>>> import numpy as np
>>> import numpy.linalg as la
>>> np.set_printoptions(precision=2, suppress=True, linewidth=160)
>>> m1 = np.tanh(np.array([[-0.4, -1.0],
...     [-0.2, 1.1],
...     [0.4, 0.2],
...     [-0.2, -0.9],
...     [-0.1, -1.1],
...     [-0.1, -2.8],
...     [2.3, -0.6],
...     [2.7, -0.9],
...     [-1.7, 0.8],
...     [-1.1, 1.1],
...     [-2.5, -0.9],
...     [0.5, -1.7],
...     [-1.2, -0.8],
...     [-1.0, 1.8],
...     [0.3, -0.4],
...     [1.8, 1.1],
...     [-2.9, 0.5],
...     [1.2, -0.8]]) @ np.array([[-0.2, -0.3, 0.9], [-0.1, 0.7, 0.7]]))
>>> m1
array([[ 0.18, -0.52, -0.79],
       [-0.07,  0.68,  0.53],
       [-0.1 ,  0.02,  0.46],
       [ 0.13, -0.52, -0.67],
       [ 0.13, -0.63, -0.7 ],
       [ 0.29, -0.96, -0.97],
       [-0.38, -0.8 ,  0.93],
       [-0.42, -0.89,  0.95],
       [ 0.25,  0.79, -0.75],
       [ 0.11,  0.8 , -0.22],
       [ 0.53,  0.12, -0.99],
       [ 0.07, -0.87, -0.63],
       [ 0.31, -0.2 , -0.93],
       [ 0.02,  0.92,  0.35],
       [-0.02, -0.35, -0.01],
       [-0.44,  0.23,  0.98],
       [ 0.49,  0.84, -0.98],
       [-0.16, -0.73,  0.48]])
>>> x = np.array([2, -3, 2])
>>> la.norm(m1 @ x) <= la.norm(m1, 2) * la.norm(x) + 1e-9
np.True_
>>> m1 @ np.eye(3)[1]
array([-0.52,  0.68,  0.02, -0.52, -0.63, -0.96, -0.8 , -0.89,  0.79,  0.8 ,  0.12, -0.87, -0.2 ,  0.92, -0.35,  0.23,  0.84, -0.73])
>>> x @ m1
Traceback (most recent call last):
  File "<python-input-8>", line 1, in <module>
    x @ m1
    ~~^~~~
ValueError: matmul: Input operand 1 has a mismatch in its core dimension 0, with gufunc signature (n?,k),(k,m?)->(n?,m?) (size 18 is different from 3)
>>> B = np.c_[m1[:, :1] @ np.array([[1]]), np.array([-3, -3, -1, -2, -1, -2, -1, 2, -1, -2, 2, 3, -2, -3, 1, 2, 3, -2])]
>>> B
array([[ 0.18, -3.  ],
       [-0.07, -3.  ],
       [-0.1 , -1.  ],
       [ 0.13, -2.  ],
       [ 0.13, -1.  ],
       [ 0.29, -2.  ],
       [-0.38, -1.  ],
       [-0.42,  2.  ],
       [ 0.25, -1.  ],
       [ 0.11, -2.  ],
       [ 0.53,  2.  ],
       [ 0.07,  3.  ],
       [ 0.31, -2.  ],
       [ 0.02, -3.  ],
       [-0.02,  1.  ],
       [-0.44,  2.  ],
       [ 0.49,  3.  ],
       [-0.16, -2.  ]])
>>> la.matrix_rank(np.c_[m1, B])
np.int64(4)
>>> np.round(la.norm(B - m1 @ la.lstsq(m1, B)[0], axis=0), 2) + 0
array([0.  , 9.04])
>>> np.round(la.lstsq(m1, B[:, 0])[0], 2) + 0
array([1., 0., 0.])
>>> Q, evecs = la.qr(B[:, :1])[0], la.qr(B[:, 1:])[0]
>>> sig = la.svd(Q.T @ evecs, compute_uv=False)
>>> sig
array([0.06])
>>> G = m1.T @ m1
>>> G
array([[ 1.4 ,  0.79, -3.48],
       [ 0.79,  8.09,  0.12],
       [-3.48,  0.12,  9.86]])
>>> print(la.svd(m1, compute_uv=False) ** 2)
[11.12  8.15  0.07]
>>> la.matrix_rank(G, rtol=0.1)
np.int64(2)
>>> A = np.load("test11.npy")
>>> A
array([[4, 0, 6],
       [6, 4, 0],
       [0, 6, 4]])
>>> print(np.kron(np.eye(2, dtype=int), A))
[[4 0 6 0 0 0]
 [6 4 0 0 0 0]
 [0 6 4 0 0 0]
 [0 0 0 4 0 6]
 [0 0 0 6 4 0]
 [0 0 0 0 6 4]]
>>> la.eigvals(A)
array([ 1.+5.2j,  1.-5.2j, 10.+0.j ])
>>> np.poly(A)
array([   1.,  -12.,   48., -280.])
>>> round(float(la.det(A.T)), 2)
280.0
>>> np.einsum("ij,ji->", A, A)
np.int64(48)
>>> E = np.array([[1, 1, 0], [1, 1, 1], [0, 1, 1]])
>>> # symmetric, so the eigenvalues are real
>>> blk = np.stack([E, 2 * E, E[::-1]])
>>> la.matrix_rank(blk.reshape(3, -1))
np.int64(2)
>>> la.matrix_rank(blk)
array([3, 3, 3])
>>> blk.sum(axis=0)
array([[3, 4, 1],
       [4, 4, 4],
       [1, 4, 3]])
>>> print(np.einsum("bij,cij->bc", blk, blk))
[[ 7 14  5]
 [14 28 10]
 [ 5 10  7]]
>>> [round(float(la.det(E[:i, :i])), 2) + 0 for i in range(1, 4)]
[1.0, 0.0, -1.0]
>>> np.all(la.eigvalsh(E) > 0)
np.False_
